% python3 -q
>>> import numpy as np
>>> from numpy import linalg as LA
>>> np.set_printoptions(precision=1, suppress=True, linewidth=160, sign=" ")
>>> def rd(a):
...     return np.round(a, 1) + 0
... 
>>> M = np.load("mat.npy")
>>> M
array([[-2.,  1.,  1.],
       [ 1., -2.,  1.],
       [ 1.,  1., -2.]])
>>> M @ (-1.0) ** np.arange(3)
array([-2.,  4., -2.])
>>> np.allclose(M @ M.T, M.T @ M)
True
>>> np.sort(np.abs(np.fft.fft(M[0]))), rd(np.sort(LA.svd(M, compute_uv=False)))
(array([ 0.,  3.,  3.]), array([ 0.,  3.,  3.]))
>>> np.abs(np.diag(LA.qr(M)[1])) > 1e-9
array([ True,  True, False])
>>> np.allclose(M[:-1].T @ LA.lstsq(M[:-1].T, M[-1])[0], M[-1])
True
>>> LA.lstsq(M[:-1].T, M[-1])[2]
np.int32(2)
>>> A2 = np.array([[2]])
>>> C = np.array([[1, 1], [-2, 1]])
>>> W0 = np.block([[A2, np.zeros((1, 2))], [np.zeros((2, 1)), C]])
>>> W0
array([[ 2.,  0.,  0.],
       [ 0.,  1.,  1.],
       [ 0., -2.,  1.]])
>>> # 2 blocks once reordered
>>> u = np.array([-1, 0, 0])
>>> A2 = W0 + np.outer(u, np.eye(3)[0])
>>> rd(LA.det(A2) / LA.det(W0)), rd(1 + LA.solve(W0, u)[0])
(np.float64(0.5), np.float64(0.5))
>>> LA.matrix_rank(LA.inv(A2) - LA.inv(W0), tol=1e-8)
np.int64(1)
>>> LA.matrix_rank(A2 - W0)
np.int64(1)
>>> vec = np.array([0, 1, 1])
>>> y = W0 @ vec
>>> b, lr = np.zeros(3), 1 / LA.norm(W0, 2) ** 2
>>> for i in range(150):
...     b -= lr * W0.T @ (W0 @ b - y)
...     if i % 50 == 0: print(i, round(LA.norm(W0 @ b - y), 1))
... 
0 1.1
50 0.0
100 0.0
>>> rd(b)
array([ 0.,  1.,  1.])
>>> u = np.array([2, 5, 0])
>>> np.polyval(u, W0[1])
array([ 0.,  7.,  7.])
>>> np.cross(W0[1, :3], W0[2, :3])
array([ 3.,  0., -0.])
>>> A2 = np.array([[3, 2], [-1, -3]])
>>> data = np.tile(A2, (2, 2))
>>> data
array([[ 3,  2,  3,  2],
       [-1, -3, -1, -3],
       [ 3,  2,  3,  2],
       [-1, -3, -1, -3]])
>>> # column 2 repeats column 0
>>> t = np.radians(90)
>>> Rm = np.eye(4)
>>> Rm[1, 1] = Rm[2, 2] = np.cos(t)
>>> Rm[1, 2], Rm[2, 1] = -np.sin(t), np.sin(t)
>>> rd(Rm)
array([[ 1.,  0.,  0.,  0.],
       [ 0.,  0., -1.,  0.],
       [ 0.,  1.,  0.,  0.],
       [ 0.,  0.,  0.,  1.]])
>>> A2 = data @ Rm.T
>>> np.allclose(LA.norm(data, axis=1), LA.norm(A2, axis=1))
True
>>> np.allclose(data @ data.T, A2 @ A2.T)
True
>>> rd(LA.det(Rm)), np.trace(Rm)
(np.float64(1.0), np.float64(2.0))
>>> A2 = np.array([[0, 3], [1, -1], [-1, -3], [2, 2]])
>>> np.vstack([data, A2.T]).shape
(6, 4)
>>> np.einsum("ij,ij->i", data, data)
array([ 26,  20,  26,  20])
>>> LA.matrix_rank(np.vstack([data, A2.T]))
np.int64(4)
>>> np.einsum("ik,kj->ji", data, A2)
array([[ 3, -8,  3, -8],
       [ 2, -3,  2, -3]])
>>> A2.T @ data.T
array([[ 3, -8,  3, -8],
       [ 2, -3,  2, -3]])
>>> np.count_nonzero(data)
np.int64(16)
>>> np.diff(data, axis=0)
array([[-4, -5, -4, -5],
       [ 4,  5,  4,  5],
       [-4, -5, -4, -5]])
>>> data.sum(axis=1)
array([10, -8, 10, -8])
>>> data.shape
(4, 4)
>>> LA.matrix_rank(data)
np.int64(2)
>>> data.sum(axis=0)
array([ 4, -2,  4, -2])
>>> np.abs(data).max()
np.int64(3)
>>> np.unravel_index(np.abs(data).argmax(), data.shape)
(np.int64(0), np.int64(0))
>>> rd(LA.svd(data, compute_uv=False))
array([ 9.1,  3.1,  0. ,  0. ])
>>> rd(LA.norm(data))
np.float64(9.6)
>>> Uu, s, Vh = LA.svd(data)
>>> evecs = Vh[:(s > 1e-8).sum()]
>>> rng = np.random.default_rng(18)
>>> vec = data[1] + 5 * data[0] + rng.integers(2) * np.eye(4)[2]
>>> vec
array([ 14.,   7.,  15.,   7.])
>>> rd(np.diag(evecs.T @ evecs))
array([ 0.5,  0.5,  0.5,  0.5])
>>> LA.matrix_rank(np.vstack([data, vec]))
np.int64(3)
>>> np.allclose(evecs.T @ evecs @ vec, vec)
False
>>> F = np.load("m.npy")
>>> F
array([[ 20.,  -5.,   8.,  -9.],
       [ 16.,  -2.,   8.,  -8.],
       [-14.,   3.,  -6.,   7.],
       [ 22.,  -7.,   8.,  -9.]])
>>> A2 = F / np.sqrt((F ** 2).mean(axis=1, keepdims=True))
>>> LA.matrix_rank(A2) == LA.matrix_rank(F)
np.True_
>>> E = np.load("out19.npy")
>>> E
array([[-32.9,  -2.2, -21. ],
       [ -6.9,   4.1, -17.8],
       [ -6. ,  -3.9,  23.8],
       [ -4.8,   3.5,  -5.5],
       [-19.4,   2.2,   7.5],
       [ 12.5, -27.7,  -4.2],
       [ -6.4,  -6.3,   1.7],
       [ 16.4,   4.4, -14.6],
       [-11.5,  -6.4,  -4. ],
       [ 20.8, -13.6, -13.7],
       [ 18. ,   8.8,   6. ],
       [ 19. ,  12.8, -53.8]])
>>> A2 = np.array([[-1, 1], [1, 2], [-1, -1]])
>>> LA.matrix_rank(np.vstack([E, A2.T]))
np.int64(3)
>>> LA.matrix_rank(E @ A2)
np.int64(2)
>>> np.vstack([E, A2.T]).shape
(14, 3)
